>>> import numpy as np
>>> from numpy import linalg as LA
>>> np.set_printoptions(precision=3, suppress=True, linewidth=200, legacy="1.25")
>>> rnd = lambda a: np.round(a, 3) + 0
>>> A = np.load("case14.npy")
>>> A
array([[ 0,  0,  0,  0, -1,  0,  0,  0],
       [-1,  0,  0,  0,  0,  0,  0,  0],
       [ 0,  2,  3,  1,  0,  0,  1,  0],
       [-1,  0,  0,  0,  0,  2, -2,  0],
       [ 0,  0,  2,  3,  0,  0,  1,  0],
       [ 0,  0,  3,  0,  0, -3,  0,  0],
       [ 0,  0,  0,  1,  0,  0,  0,  0],
       [ 0,  0,  0,  0, -1,  0,  0,  0]])
>>> rank = LA.matrix_rank(A)
>>> rank
7
>>> null = LA.svd(A)[2][rank:].T
>>> null @ null.T
array([[0., 0., 0., 0., 0., 0., 0., 0.],
       [0., 0., 0., 0., 0., 0., 0., 0.],
       [0., 0., 0., 0., 0., 0., 0., 0.],
       [0., 0., 0., 0., 0., 0., 0., 0.],
       [0., 0., 0., 0., 0., 0., 0., 0.],
       [0., 0., 0., 0., 0., 0., 0., 0.],
       [0., 0., 0., 0., 0., 0., 0., 0.],
       [0., 0., 0., 0., 0., 0., 0., 1.]])
>>> null[:, 0] / null[np.abs(null[:, 0]).round(6).argmax(), 0]
array([0., 0., 0., 0., 0., 0., 0., 1.])
>>> [int(LA.matrix_rank(np.delete(A, i, axis=0))) for i in range(8)]
[7, 6, 6, 6, 6, 6, 6, 7]
>>> x0 = np.array([1, 2, 1, 2, 0, 1, 2, 2])
>>> A * x0
array([[ 0,  0,  0,  0,  0,  0,  0,  0],
       [-1,  0,  0,  0,  0,  0,  0,  0],
       [ 0,  4,  3,  2,  0,  0,  2,  0],
       [-1,  0,  0,  0,  0,  2, -4,  0],
       [ 0,  0,  2,  6,  0,  0,  2,  0],
       [ 0,  0,  3,  0,  0, -3,  0,  0],
       [ 0,  0,  0,  2,  0,  0,  0,  0],
       [ 0,  0,  0,  0,  0,  0,  0,  0]])
>>> A @ (2 * x0)
array([ 0, -2, 22, -6, 20,  0,  4,  0])
>>> (A * x0).sum(axis=1)
array([ 0, -1, 11, -3, 10,  0,  2,  0])
>>> A @ x0
array([ 0, -1, 11, -3, 10,  0,  2,  0])
>>> np.sign((A @ x0).round(6))
array([ 0, -1,  1, -1,  1,  0,  1,  0])
>>> LA.norm(A @ x0) <= LA.norm(A, 2) * LA.norm(x0) + 1e-9
True
